$ ipython --no-banner

In [1]: import numpy as np

In [2]: np.set_printoptions(precision=3, suppress=True, linewidth=200, sign=" ")

In [3]: rnd = lambda a: np.round(a, 3) + 0

In [4]: rng = np.random.default_rng(77)

In [5]: X = rng.normal(size=(21, 3))

In [6]: X = 5 * X / np.linalg.norm(X, axis=1, keepdims=True)

In [7]: rnd(X)
Out[7]: 
array([[ 0.778, -1.038,  4.829],
       [-4.608,  1.896, -0.411],
       [-0.829,  2.495, -4.253],
       [-2.457, -0.285,  4.345],
       [ 0.215,  2.164, -4.502],
       [-3.657,  2.862, -1.854],
       [-0.136,  1.573, -4.744],
       [-3.064, -0.239, -3.944],
       [-3.647, -0.218, -3.414],
       [-0.99 ,  0.151,  4.899],
       [ 4.324, -1.081, -2.267],
       [ 4.214,  2.419,  1.18 ],
       [-3.21 ,  2.279,  3.082],
       [-4.341,  2.475, -0.177],
       [-2.092, -4.438, -0.962],
       [-0.242, -1.484, -4.769],
       [-4.304,  2.54 ,  0.172],
       [ 1.429,  3.158,  3.603],
       [ 4.941, -0.203, -0.739],
       [-4.675,  1.217,  1.29 ],
       [-4.994, -0.214, -0.119]])

In [8]: lab = rng.permutation(3)

In [9]: out = X[:, lab] * rng.choice([-1, 1], 3)

In [10]: rnd(out)
Out[10]: 
array([[ 4.829,  1.038,  0.778],
       [-0.411, -1.896, -4.608],
       [-4.253, -2.495, -0.829],
       [ 4.345,  0.285, -2.457],
       [-4.502, -2.164,  0.215],
       [-1.854, -2.862, -3.657],
       [-4.744, -1.573, -0.136],
       [-3.944,  0.239, -3.064],
       [-3.414,  0.218, -3.647],
       [ 4.899, -0.151, -0.99 ],
       [-2.267,  1.081,  4.324],
       [ 1.18 , -2.419,  4.214],
       [ 3.082, -2.279, -3.21 ],
       [-0.177, -2.475, -4.341],
       [-0.962,  4.438, -2.092],
       [-4.769,  1.484, -0.242],
       [ 0.172, -2.54 , -4.304],
       [ 3.603, -3.158,  1.429],
       [-0.739,  0.203,  4.941],
       [ 1.29 , -1.217, -4.675],
       [-0.119,  0.214, -4.994]])

In [11]: U, _, VT = np.linalg.svd(X.T @ out)

In [12]: rnd(U @ VT)
Out[12]: 
array([[ 0.,  0.,  1.],
       [ 0., -1.,  0.],
       [ 1.,  0.,  0.]])

In [13]: print(rnd(np.linalg.lstsq(X, out)[0]))
[[ 0.  0.  1.]
 [ 0. -1.  0.]
 [ 1.  0.  0.]]

In [14]: lab
Out[14]: array([ 2,  1,  0])

In [15]: d = np.linalg.norm(out[:, None] - out[None], axis=-1)

In [16]: np.flatnonzero(d[10] < d.mean() / 2)
Out[16]: array([ 10,  18])

In [17]: d.shape
Out[17]: (21, 21)

In [18]: print(np.unravel_index(d.round(6).argmax(), d.shape))
(np.int64(0), np.int64(6))

In [19]: print(d[10].round(6).argsort(kind="stable")[:4])
[ 10  18  11  15]

In [20]: rnd(d[:5, :5])
Out[20]: 
array([[ 0.   ,  8.067,  9.876,  3.357,  9.881],
       [ 8.067,  0.   ,  5.422,  5.657,  6.331],
       [ 9.876,  5.422,  0.   ,  9.182,  1.124],
       [ 3.357,  5.657,  9.182,  0.   ,  9.561],
       [ 9.881,  6.331,  1.124,  9.561,  0.   ]])

In [21]: cent = X[[8, 4]].astype(float)

In [22]: for _ in range(7):
    ...:     lab = np.linalg.norm(X[:, None] - cent, axis=-1).argmin(axis=1)
    ...:     cent = np.array([X[lab == j].mean(axis=0) for j in range(2)])
    ...: 

In [23]: lab
Out[23]: array([ 0,  0,  1,  0,  1,  0,  1,  0,  0,  0,  1,  1,  0,  0,  0,  1,  0,  1,  1,  0,  0])

In [24]: rnd(cent)
Out[24]: 
array([[-3.174,  0.537,  0.595],
       [ 1.739,  1.13 , -2.061]])

In [25]: np.abs(cent[1] - cent[0]).argmax()
Out[25]: np.int64(0)

In [26]: feats = np.array([[1, -1, 5], [5, -1, 5], [3, 1, -3]])

In [27]: feats
Out[27]: 
array([[ 1, -1,  5],
       [ 5, -1,  5],
       [ 3,  1, -3]])

In [28]: rnd(np.linalg.norm(feats, 1)), rnd(np.linalg.norm(feats, np.inf))
Out[28]: (np.float64(13.0), np.float64(11.0))

In [29]: rnd(np.linalg.norm(feats, 2))
Out[29]: np.float64(8.573)

In [30]: rnd(np.linalg.norm(feats, "nuc"))
Out[30]: np.float64(13.61)

In [31]: feats[0] @ feats[1]
Out[31]: np.int64(31)

In [32]: rnd(np.linalg.det(feats.T))
Out[32]: np.float64(8.0)

In [33]: rnd(np.linalg.eigvals(feats).sum().real)
Out[33]: np.float64(-3.0)

In [34]: print(rnd(np.linalg.det(feats[::-1])))
-8.0

In [35]: mat = np.load("dump.npy")

In [36]: mat
Out[36]: 
array([[ 0.,  2.,  1.],
       [ 1.,  1.,  2.],
       [ 0.,  0.,  5.]])

In [37]: lab = rng.permutation(3)

In [38]: print(lab)
[ 1  0  2]

In [39]: out = mat[lab][:, lab]

In [40]: np.trace(out)
Out[40]: np.float64(6.0)

In [41]: print(np.diag(out))
[ 1.  0.  5.]

In [42]: print(rnd(np.linalg.det(out)), rnd(np.linalg.det(mat[lab])))
-10.0 10.0

In [43]: out
Out[43]: 
array([[ 1.,  1.,  2.],
       [ 2.,  0.,  1.],
       [ 0.,  0.,  5.]])

In [44]: def softmax(z):
    ...:     e = np.exp(z - z.max(axis=-1, keepdims=True))
    ...:     return e / e.sum(axis=-1, keepdims=True)
    ...: 

In [45]: rnd(softmax(10 * mat[0]))
Out[45]: array([ 0.,  1.,  0.])

In [46]: rnd(softmax(mat[0] + -3))
Out[46]: array([ 0.09 ,  0.665,  0.245])

In [47]: rnd(softmax(mat[0]))
Out[47]: array([ 0.09 ,  0.665,  0.245])

In [48]: scores = mat @ mat.T / np.sqrt(3)

In [49]: rnd(softmax(scores))
Out[49]: 
array([[ 0.39 ,  0.219,  0.39 ],
       [ 0.028,  0.088,  0.884],
       [ 0.   ,  0.   ,  1.   ]])

In [50]: A = (rng.random((3, 3)) < 0.3) + np.eye(3)

In [51]: A /= A.sum(axis=1, keepdims=True)

In [52]: A
Out[52]: 
array([[ 1.,  0.,  0.],
       [ 0.,  1.,  0.],
       [ 0.,  0.,  1.]])

In [53]: out = np.array([[2, -3, 2], [2, 3, 2], [1, -2, 2]])

In [54]: mat @ out
Out[54]: 
array([[  5.,   4.,   6.],
       [  6.,  -4.,   8.],
       [  5., -10.,  10.]])

In [55]: print(out.T @ mat.T)
[[  5.   6.   5.]
 [  4.  -4. -10.]
 [  6.   8.  10.]]

In [56]: np.linalg.matrix_rank(mat @ out)
Out[56]: np.int64(3)

In [57]: print(np.einsum("ij->j", mat))
[ 1.  3.  8.]
